% ipython --no-banner

In [1]: import numpy as np

In [2]: from numpy import linalg as LA

In [3]: np.set_printoptions(suppress=True, linewidth=100)

In [4]: def rd(a):
   ...:     return np.round(a, 2) + 0
   ...: 

In [5]: W0 = np.load("run4.npy")

In [6]: W0
Out[6]: 
array([[0, 1, 0, 1],
       [1, 0, 1, 1],
       [0, 1, 0, 0],
       [1, 1, 0, 0]])

In [7]: W0.ravel(order="F")
Out[7]: array([0, 1, 0, 1, 1, 0, 1, 1, 0, 1, 0, 0, 1, 1, 0, 0])

In [8]: W0.reshape(-1, 2)
Out[8]: 
array([[0, 1],
       [0, 1],
       [1, 0],
       [1, 1],
       [0, 1],
       [0, 0],
       [1, 1],
       [0, 0]])

In [9]: t3 = W0.reshape(4, 2, -1)

In [10]: t3.shape
Out[10]: (4, 2, 2)

In [11]: np.swapaxes(t3, 1, 2)[2]
Out[11]: 
array([[0, 0],
       [1, 0]])

In [12]: t3[:, 0]
Out[12]: 
array([[0, 1],
       [1, 0],
       [0, 1],
       [1, 1]])

In [13]: mat = np.load("dump.npy")

In [14]: mat
Out[14]: 
array([[-3,  3,  0,  0],
       [ 2, -2,  0,  0],
       [ 0,  0, -3,  3],
       [ 0,  0,  2, -2]])

In [15]: vals, V = LA.eigh(W0)

In [16]: rd(V.T @ V)
Out[16]: 
array([[1., 0., 0., 0.],
       [0., 1., 0., 0.],
       [0., 0., 1., 0.],
       [0., 0., 0., 1.]])

In [17]: rd(np.abs(V[:, -1]))
Out[17]: array([0.52, 0.61, 0.28, 0.52])

In [18]: rd(vals)
Out[18]: array([-1.48, -1.  ,  0.31,  2.17])

In [19]: np.unique(vals.round(6) + 0, return_counts=True)[1]
Out[19]: array([1, 1, 1, 1])

In [20]: rd(V @ np.diag(vals) @ V.T)
Out[20]: 
array([[0., 1., 0., 1.],
       [1., 0., 1., 1.],
       [0., 1., 0., 0.],
       [1., 1., 0., 0.]])

In [21]: rd(LA.eigvalsh(W0 @ W0))
Out[21]: array([0.1 , 1.  , 2.19, 4.71])

In [22]: (vals > 1e-8).sum(), (vals < -1e-8).sum()
Out[22]: (np.int64(2), np.int64(2))

In [23]: rd(V.T @ W0 @ V)
Out[23]: 
array([[-1.48,  0.  ,  0.  ,  0.  ],
       [ 0.  , -1.  ,  0.  ,  0.  ],
       [ 0.  ,  0.  ,  0.31,  0.  ],
       [ 0.  ,  0.  ,  0.  ,  2.17]])

In [24]: rd(np.trace(LA.pinv(mat) @ mat))
Out[24]: np.float64(2.0)

In [25]: rd(mat @ LA.pinv(mat) @ mat)
Out[25]: 
array([[-3.,  3.,  0.,  0.],
       [ 2., -2.,  0.,  0.],
       [ 0.,  0., -3.,  3.],
       [ 0.,  0.,  2., -2.]])

In [26]: arr = np.load("layer17.npy")

In [27]: rd(arr)
Out[27]: 
array([[0.33, 0.33, 0.33, 0.  , 0.  ],
       [0.  , 0.5 , 0.5 , 0.  , 0.  ],
       [0.5 , 0.  , 0.5 , 0.  , 0.  ],
       [0.  , 0.33, 0.  , 0.67, 0.  ],
       [0.  , 0.  , 0.  , 0.  , 1.  ]])

In [28]: x = np.array([-3, 1, 1, 1, 0])

In [29]: y = arr @ x

In [30]: b, lr = np.zeros(5), 1 / LA.norm(arr, 2) ** 2

In [31]: for i in range(5):
    ...:     b -= lr * arr.T @ (arr @ b - y)
    ...:     if i % 1 == 0: print(i, round(LA.norm(arr @ b - y), 2))
    ...: 
0 1.11
1 0.79
2 0.62
3 0.52
4 0.44

In [32]: rd(b)
Out[32]: array([-1.61,  1.45, -0.15,  0.87,  0.  ])

In [33]: cov = arr.T @ arr

In [34]: rd(LA.eigvalsh(cov)[::-1])
Out[34]: array([1.1 , 1.  , 0.55, 0.21, 0.02])

In [35]: (arr @ arr.T).shape
Out[35]: (5, 5)

In [36]: rd(LA.svd(arr, compute_uv=False) ** 2)
Out[36]: array([1.1 , 1.  , 0.55, 0.21, 0.02])

In [37]: rd(np.trace(cov)), rd((arr ** 2).sum())
Out[37]: (np.float64(2.89), np.float64(2.89))

In [38]: LA.matrix_rank(cov)
Out[38]: np.int64(5)

In [39]: q, R = LA.qr(arr)

In [40]: np.allclose(R.T @ R, arr.T @ arr)
Out[40]: True

In [41]: rd(abs(R[0, 0])), rd(LA.norm(arr[:, 0]))
Out[41]: (np.float64(0.6), np.float64(0.6))

In [42]: X = np.loadtxt("case15.csv", delimiter=",")

In [43]: X
Out[43]: 
array([[-1.1,  1.1,  0. ,  0.9,  2.8,  2.3,  0.5, -0.3],
       [ 0.2, -2.1, -0.3,  1. , -0.2,  0.1,  0.5,  0.6],
       [ 1.1,  0.8, -0.7, -0.6,  0.5, -1.5,  0.3,  0.6],
       [-0.4,  0.8, -0.8,  0.4, -1.6,  1.4, -1.1,  0.6],
       [-0.3,  1.4,  0.7,  0.7,  0.2, -0.3,  0.6, -0.7],
       [-0.2, -1.5,  0.6, -0.4,  1. , -0.4,  0.6, -0.7],
       [ 1.1,  0.1,  0.5,  0.3, -0.1, -0.6,  0.2,  1.1],
       [ 2. ,  0.3, -0.2,  0.5,  0.9,  1. ,  1.1, -1.5],
       [ 0.8,  0.4, -0.9, -0.5, -1.4, -0.2,  0.5,  0.3],
       [ 0.2,  0.6,  0.5,  1.1, -1.1, -1.6, -0.8,  2.6]])

In [44]: vals, V = LA.eig(W0)

In [45]: rd(np.sort(LA.eigvals(W0.T)))
Out[45]: array([-1.48, -1.  ,  0.31,  2.17])

In [46]: J = np.load("x.npy")

In [47]: J
Out[47]: 
array([[ 8.3,  9. ,  7. , -2. , -8. ],
       [ 8. ,  7.3, -2. , -4. ,  0. ],
       [ 9. ,  8. , -0.7, -5. , -9. ],
       [-2. ,  8. ,  4. , -0.7,  2. ],
       [ 8. ,  9. ,  7. , -2. , -7.7]])

In [48]: [round(float(x), 2) for x in LA.svd(J, compute_uv=False)[:3]]
Out[48]: [28.69, 9.95, 8.22]

In [49]: rd(LA.norm(J, 2) / LA.norm(J))
Out[49]: np.float64(0.91)

In [50]: LA.matrix_rank(J, rtol=0.1)
Out[50]: np.int64(4)

In [51]: np.argsort(-LA.norm(J, axis=0).round(6), kind="stable")[:3]
Out[51]: array([1, 0, 4])

In [52]: def softmax(z):
    ...:     e = np.exp(z - z.max(axis=-1, keepdims=True))
    ...:     return e / e.sum(axis=-1, keepdims=True)
    ...: 

In [53]: rd(softmax(J[2]))
Out[53]: array([0.73, 0.27, 0.  , 0.  , 0.  ])

In [54]: rd(softmax(J[2] + 5))
Out[54]: array([0.73, 0.27, 0.  , 0.  , 0.  ])

In [55]: softmax(J).sum(axis=1)
Out[55]: array([1., 1., 1., 1., 1.])

In [56]: rd(softmax(10 * J[2]))
Out[56]: array([1., 0., 0., 0., 0.])

In [57]: att = J @ J.T / np.sqrt(5)

In [58]: rd(softmax(att)[2] @ J)
Out[58]: array([ 9. ,  8. , -0.7, -5. , -9. ])

In [59]: softmax(att).round(6).argmax(axis=1)
Out[59]: array([0, 2, 2, 3, 0])

In [60]: np.kron(np.eye(2, dtype=int), J)
Out[60]: 
array([[ 8.3,  9. ,  7. , -2. , -8. ,  0. ,  0. ,  0. , -0. , -0. ],
       [ 8. ,  7.3, -2. , -4. ,  0. ,  0. ,  0. , -0. , -0. ,  0. ],
       [ 9. ,  8. , -0.7, -5. , -9. ,  0. ,  0. , -0. , -0. , -0. ],
       [-2. ,  8. ,  4. , -0.7,  2. , -0. ,  0. ,  0. , -0. ,  0. ],
       [ 8. ,  9. ,  7. , -2. , -7.7,  0. ,  0. ,  0. , -0. , -0. ],
       [ 0. ,  0. ,  0. , -0. , -0. ,  8.3,  9. ,  7. , -2. , -8. ],
       [ 0. ,  0. , -0. , -0. ,  0. ,  8. ,  7.3, -2. , -4. ,  0. ],
       [ 0. ,  0. , -0. , -0. , -0. ,  9. ,  8. , -0.7, -5. , -9. ],
       [-0. ,  0. ,  0. , -0. ,  0. , -2. ,  8. ,  4. , -0.7,  2. ],
       [ 0. ,  0. ,  0. , -0. , -0. ,  8. ,  9. ,  7. , -2. , -7.7]])

In [61]: rd(LA.eigvals(J))
Out[61]: array([10.8 +0.j  ,  1.97+0.j  ,  0.3 +0.j  , -3.28+6.31j, -3.28-6.31j])

In [62]: rd(np.einsum("ii->", J))
Out[62]: np.float64(6.5)

In [63]: rd(LA.norm(J, axis=1))
Out[63]: array([16.34, 11.72, 15.86,  9.41, 16.04])

In [64]: LA.norm(J, axis=2)
AxisError: axis 2 is out of bounds for array of dimension 2


In [65]: J[1] @ J[2]
Out[65]: np.float64(151.8)

In [66]: rd(LA.norm(J, axis=0))
Out[66]: array([16.79, 18.53, 10.89,  7.03, 14.43])

In [67]: rd(LA.norm(J) ** 2 / LA.norm(J, 2) ** 2)
Out[67]: np.float64(1.22)

In [68]: rd(LA.norm(J[1] - J[2]))
Out[68]: np.float64(9.23)

In [69]: rd(LA.norm(J, "nuc"))
Out[69]: np.float64(50.3)

In [70]: x = np.array([-1, 5, 0, -1, -1])

In [71]: h = np.maximum(J @ x, 0)

In [72]: np.tanh(J @ x)
Out[72]: array([1., 1., 1., 1., 1.])

In [73]: np.maximum(J @ x, 0) - np.maximum(-J @ x, 0)
Out[73]: array([46.7, 32.5, 45. , 40.7, 46.7])

In [74]: np.maximum(J @ (3 * x), 0)
Out[74]: array([140.1,  97.5, 135. , 122.1, 140.1])
